$ python -q
>>> import numpy as np
>>> import numpy.linalg as la
>>> np.set_printoptions(precision=3, suppress=True, linewidth=100)
>>> def rd(a):
...     return np.round(a, 3) + 0
... 
>>> F = np.loadtxt("layer0.csv", delimiter=",")
>>> rd(F)
array([[0.031, 0.051, 0.112, 0.031, 0.112, 0.031],
       [0.051, 0.085, 0.187, 0.051, 0.187, 0.051],
       [0.112, 0.187, 0.412, 0.112, 0.412, 0.112],
       [0.031, 0.051, 0.112, 0.031, 0.112, 0.031],
       [0.112, 0.187, 0.412, 0.112, 0.412, 0.112],
       [0.031, 0.051, 0.112, 0.031, 0.112, 0.031]])
>>> f = np.array([-1, -1])
>>> rd(np.convolve(F[4], f))
array([-0.112, -0.299, -0.599, -0.524, -0.524, -0.524, -0.112])
>>> np.cross(F[4, :3], F[0, :3])
array([0., 0., 0.])
>>> rd(np.polyval(f, F[4]))
array([-1.112, -1.187, -1.412, -1.112, -1.412, -1.112])
>>> vals, V = la.eigh(F)
>>> vec = np.array([-1, -2, -1, 1, 1, 0])
>>> (np.sign(V[:, -1].round(6)) == np.sign(V[0, -1].round(6))).astype(int)
array([1, 1, 1, 1, 1, 1])
>>> rd(np.abs(F).sum(axis=1).max()), rd(np.abs(vals).max())
(np.float64(1.347), np.float64(1.0))
>>> rd(vec @ F @ vec)
np.float64(0.34)
>>> blk = np.stack([F, 2 * F, F[::-1]])
>>> (blk @ F.T).shape
(3, 6, 6)
>>> rng = np.random.default_rng(220563)
>>> other = F + rng.integers(-2, 3, (6, 1)) @ rng.integers(-2, 3, (1, 6))
>>> rd(other)
array([[-1.969, -3.949, -1.888, -3.969, -1.888, -1.969],
       [ 1.051,  2.085,  1.187,  2.051,  1.187,  1.051],
       [ 1.112,  2.187,  1.412,  2.112,  1.412,  1.112],
       [ 1.031,  2.051,  1.112,  2.031,  1.112,  1.031],
       [ 0.112,  0.187,  0.412,  0.112,  0.412,  0.112],
       [-1.969, -3.949, -1.888, -3.969, -1.888, -1.969]])
>>> la.matrix_rank(other - F, tol=1e-8)
np.int64(1)
>>> rd(other - F)
array([[-2., -4., -2., -4., -2., -2.],
       [ 1.,  2.,  1.,  2.,  1.,  1.],
       [ 1.,  2.,  1.,  2.,  1.,  1.],
       [ 1.,  2.,  1.,  2.,  1.,  1.],
       [ 0.,  0.,  0.,  0.,  0.,  0.],
       [-2., -4., -2., -4., -2., -2.]])
>>> rd(la.norm(other) ** 2 / la.norm(other, 2) ** 2)
np.float64(1.003)
>>> rd(la.norm(other, axis=0))
array([3.343, 6.675, 3.455, 6.657, 3.455, 3.343])
>>> la.norm(other, axis=1).argmax()
np.int64(0)
>>> rd(la.norm(other, 2))
np.float64(11.604)
>>> rd(la.norm(other[1] - other[3]))
np.float64(0.117)
>>> rd(la.norm(other, 1)), rd(la.norm(other, np.inf))
(np.float64(14.408), np.float64(15.633))
>>> rd(other[1] @ other[3])
np.float64(13.248)
>>> X = np.loadtxt("test12.csv", delimiter=",")
>>> X
array([[-1., -2., -2., -2., -1.],
       [-2., -1., -2., -2., -2.],
       [-2., -2., -1., -2., -2.],
       [-2., -2., -2., -1., -2.],
       [-1., -2., -2., -2., -1.]])
>>> vals, V = la.eigh(X)
>>> rd(V.T @ X @ V)
array([[-8.623,  0.   ,  0.   ,  0.   ,  0.   ],
       [ 0.   ,  0.   ,  0.   ,  0.   ,  0.   ],
       [ 0.   ,  0.   ,  1.   ,  0.   ,  0.   ],
       [ 0.   ,  0.   ,  0.   ,  1.   ,  0.   ],
       [ 0.   ,  0.   ,  0.   ,  0.   ,  1.623]])
>>> rd(la.eigvalsh(X @ X))
array([ 0.   ,  1.   ,  1.   ,  2.636, 74.364])
>>> rd(vals)
array([-8.623,  0.   ,  1.   ,  1.   ,  1.623])
>>> (vals > 1e-8).sum(), (vals < -1e-8).sum()
(np.int64(3), np.int64(1))
>>> np.unique(vals.round(6) + 0, return_counts=True)[1]
array([1, 1, 2, 1])
>>> rd(V.T @ V)
array([[1., 0., 0., 0., 0.],
       [0., 1., 0., 0., 0.],
       [0., 0., 1., 0., 0.],
       [0., 0., 0., 1., 0.],
       [0., 0., 0., 0., 1.]])
>>> other = F / np.sqrt((F ** 2).mean(axis=1, keepdims=True))
>>> rd(F - F.mean(axis=1, keepdims=True))
array([[-0.031, -0.01 ,  0.051, -0.031,  0.051, -0.031],
       [-0.051, -0.017,  0.085, -0.051,  0.085, -0.051],
       [-0.112, -0.037,  0.187, -0.112,  0.187, -0.112],
       [-0.031, -0.01 ,  0.051, -0.031,  0.051, -0.031],
       [-0.112, -0.037,  0.187, -0.112,  0.187, -0.112],
       [-0.031, -0.01 ,  0.051, -0.031,  0.051, -0.031]])
>>> rd(other[4])
array([0.429, 0.714, 1.571, 0.429, 1.571, 0.429])
>>> rd(la.norm(other, axis=1))
array([2.449, 2.449, 2.449, 2.449, 2.449, 2.449])
>>> [round(float(x), 3) for x in la.svd(X, compute_uv=False)[:3]]
[8.623, 1.623, 1.0]
>>> la.cond(X) > 100
np.True_
>>> rd(la.norm(X, 2) / la.norm(X))
np.float64(0.97)
>>> E = np.load("data.npy")
>>> E
array([[  2.05 ,   4.719,  -2.296,  -1.06 ,   1.2  ,   0.243,   2.035,  -3.343,   1.534,  -0.423,
         -0.948,  -0.23 ,   0.896],
       [  1.068,   2.22 ,  -1.577,  -0.817,   0.211,  -0.31 ,   1.059,  -1.981,   0.21 ,  -0.66 ,
         -0.315,  -0.399,   0.523],
       [  1.023,   3.111,  -1.446,  -1.225,   0.434,   0.021,   0.904,  -1.621,   0.463,  -0.701,
         -0.122,  -0.62 ,   0.461],
       [ -1.443,  -4.774,   2.461,   1.005,  -1.694,  -0.047,  -1.704,   3.244,  -1.895,   0.781,
          0.432,   0.414,  -0.548],
       [  7.852,  20.835,  -9.82 ,  -5.054,   4.966,  -0.192,   7.277, -15.574,   8.43 ,  -3.838,
         -3.564,  -1.684,   3.76 ],
       [  1.844,   4.574,  -2.224,  -0.909,   1.218,   0.024,   1.44 ,  -2.987,   2.484,  -0.941,
         -0.72 ,  -0.017,   0.896],
       [  7.412,  18.5  ,  -8.678,  -4.732,   4.675,   0.498,   6.282, -13.772,   7.399,  -3.023,
         -2.917,  -1.319,   3.737],
       [ -0.176,  -0.04 ,   0.495,   0.268,   0.213,  -0.101,  -0.035,   0.115,  -0.32 ,   0.101,
          0.39 ,   0.041,   0.331],
       [  4.063,   9.085,  -4.354,  -2.066,   2.583,  -0.267,   3.194,  -6.136,   3.596,  -1.807,
         -1.729,  -1.373,   1.186],
       [  0.797,   2.652,  -1.434,  -0.686,   0.121,  -0.162,   0.473,  -1.5  ,   0.848,  -0.596,
         -0.42 ,  -0.103,   0.891],
       [ -2.842,  -7.025,   3.24 ,   1.736,  -2.074,  -0.354,  -2.76 ,   4.949,  -3.376,   0.779,
          1.185,   0.838,  -1.431],
       [  0.349,   0.391,  -0.283,  -0.534,   0.028,   0.115,  -0.133,  -0.103,  -0.106,   0.319,
         -0.397,  -0.366,   0.407],
       [  3.264,   8.596,  -4.255,  -1.906,   2.38 ,   0.572,   2.958,  -6.746,   3.316,  -1.505,
         -1.8  ,  -0.124,   1.446],
       [ -4.223, -12.005,   4.954,   3.262,  -3.005,  -0.081,  -3.22 ,   8.331,  -4.267,   1.99 ,
          1.969,   1.456,  -2.042],
       [ -4.247, -11.302,   5.504,   3.029,  -3.079,  -0.402,  -4.271,   9.183,  -4.896,   1.63 ,
          2.145,   0.667,  -2.227],
       [  7.193,  18.59 ,  -8.806,  -5.018,   4.316,  -0.207,   6.322, -13.209,   7.397,  -3.546,
         -3.306,  -1.952,   3.578],
       [  1.957,   4.71 ,  -1.909,  -0.995,   1.593,   0.227,   1.222,  -3.739,   2.232,  -0.739,
         -0.573,  -0.128,   1.239]])
>>> Uu, sig, VT = la.svd(E)
>>> np.argmax(sig[:-1] / (sig[1:] + 1e-6)) + 1
np.int64(1)
>>> other = Uu[:, :1] @ np.diag(sig[:1]) @ VT[:1]
>>> rd(la.norm(E - other) / la.norm(E))
np.float64(0.063)
>>> rd(la.norm(E - other, 2)), rd(sig[1])
(np.float64(2.275), np.float64(2.275))
>>> la.matrix_rank(E, rtol=0.05)
np.int64(1)
>>> la.matrix_rank(other)
np.int64(1)
>>> la.cond(E) > 100
np.True_
>>> [round(float(x), 3) for x in la.svd(E, compute_uv=False)[:3]]
[64.229, 2.275, 1.603]
>>> np.argsort(-la.norm(E, axis=0).round(6), kind="stable")[:3]
array([1, 7, 2])
>>> la.matrix_rank(E, rtol=0.1)
np.int64(1)
>>> f = np.array([0, 1, 0, 0, 0]) + 0.5
>>> W0 = np.eye(5) - 2 * np.outer(f, f) / (f @ f)
>>> rd(W0)
array([[ 0.846, -0.462, -0.154, -0.154, -0.154],
       [-0.462, -0.385, -0.462, -0.462, -0.462],
       [-0.154, -0.462,  0.846, -0.154, -0.154],
       [-0.154, -0.462, -0.154,  0.846, -0.154],
       [-0.154, -0.462, -0.154, -0.154,  0.846]])
>>> rd(W0[:, 3] @ W0[:, 1])
np.float64(0.0)
>>> rd(la.pinv(W0))
array([[ 0.846, -0.462, -0.154, -0.154, -0.154],
       [-0.462, -0.385, -0.462, -0.462, -0.462],
       [-0.154, -0.462,  0.846, -0.154, -0.154],
       [-0.154, -0.462, -0.154,  0.846, -0.154],
       [-0.154, -0.462, -0.154, -0.154,  0.846]])
>>> rd(W0.T @ W0)
array([[1., 0., 0., 0., 0.],
       [0., 1., 0., 0., 0.],
       [0., 0., 1., 0., 0.],
       [0., 0., 0., 1., 0.],
       [0., 0., 0., 0., 1.]])
>>> rd(la.norm(W0, axis=0))
array([1., 1., 1., 1., 1.])
>>> vals, V = la.eig(W0)
>>> rd(vals)
array([ 1., -1.,  1.,  1.,  1.])
>>> rd(np.sort(la.eigvals(la.inv(W0))))
array([-1.,  1.,  1.,  1.,  1.])
>>> rd(W0.sum(axis=0))
array([-0.077, -2.231, -0.077, -0.077, -0.077])
>>> rd(np.abs(W0).max())
np.float64(0.846)
>>> W0.shape
(5, 5)
>>> def softmax(z):
...     e = np.exp(z - z.max(axis=-1, keepdims=True))
...     return e / e.sum(axis=-1, keepdims=True)
... 
>>> rd(softmax(10 * W0[4]))
array([0., 0., 0., 0., 1.])
>>> rd(softmax(W0[4] + 2))
array([0.155, 0.114, 0.155, 0.155, 0.421])
>>> rd(softmax(W0[4]))
array([0.155, 0.114, 0.155, 0.155, 0.421])
>>> rd(softmax(W0).sum(axis=1))
array([1., 1., 1., 1., 1.])
>>> scores = W0 @ W0.T / np.sqrt(5)
>>> rd(softmax(scores))
array([[0.281, 0.18 , 0.18 , 0.18 , 0.18 ],
       [0.18 , 0.281, 0.18 , 0.18 , 0.18 ],
       [0.18 , 0.18 , 0.281, 0.18 , 0.18 ],
       [0.18 , 0.18 , 0.18 , 0.281, 0.18 ],
       [0.18 , 0.18 , 0.18 , 0.18 , 0.281]])
>>> mat = np.loadtxt("x.csv", delimiter=",")
>>> mat
array([[ 0.,  0.,  0.,  0.,  0.,  0.,  0.,  0.,  0.,  2.,  0.],
       [ 0.,  0.,  0.,  0.,  0.,  0.,  0.,  0.,  0., -1.,  2.],
       [ 0.,  0.,  0.,  0.,  0.,  0.,  0.,  0.,  0.,  2.,  2.],
       [ 0.,  0.,  0.,  0.,  0.,  0.,  0.,  0.,  0.,  2.,  2.],
       [ 0.,  0.,  0.,  0.,  0.,  0.,  0.,  0.,  0., -1.,  1.],
       [ 0.,  0.,  0.,  0.,  0.,  0.,  0.,  0.,  0.,  0., -2.],
       [ 0.,  0.,  0.,  0.,  0.,  0.,  0.,  0.,  0.,  0.,  0.],
       [ 0.,  0.,  0.,  0.,  0.,  0.,  0.,  0.,  0.,  0.,  0.],
       [ 0.,  0.,  0.,  0.,  0.,  0.,  0.,  0.,  0., -1.,  2.],
       [ 2., -1.,  2.,  2., -1.,  0.,  0.,  0., -1.,  0.,  0.],
       [ 0.,  2.,  2.,  2.,  1., -2.,  0.,  0.,  2.,  0.,  0.]])
>>> rd(mat @ la.pinv(mat) @ mat)
array([[ 0.,  0.,  0.,  0.,  0.,  0.,  0.,  0.,  0.,  2.,  0.],
       [ 0.,  0.,  0.,  0.,  0.,  0.,  0.,  0.,  0., -1.,  2.],
       [ 0.,  0.,  0.,  0.,  0.,  0.,  0.,  0.,  0.,  2.,  2.],
       [ 0.,  0.,  0.,  0.,  0.,  0.,  0.,  0.,  0.,  2.,  2.],
       [ 0.,  0.,  0.,  0.,  0.,  0.,  0.,  0.,  0., -1.,  1.],
       [ 0.,  0.,  0.,  0.,  0.,  0.,  0.,  0.,  0.,  0., -2.],
       [ 0.,  0.,  0.,  0.,  0.,  0.,  0.,  0.,  0.,  0.,  0.],
       [ 0.,  0.,  0.,  0.,  0.,  0.,  0.,  0.,  0.,  0.,  0.],
       [ 0.,  0.,  0.,  0.,  0.,  0.,  0.,  0.,  0., -1.,  2.],
       [ 2., -1.,  2.,  2., -1.,  0.,  0.,  0., -1.,  0.,  0.],
       [ 0.,  2.,  2.,  2.,  1., -2.,  0.,  0.,  2.,  0.,  0.]])
>>> np.unique(mat.round(6), axis=0).shape
(8, 11)
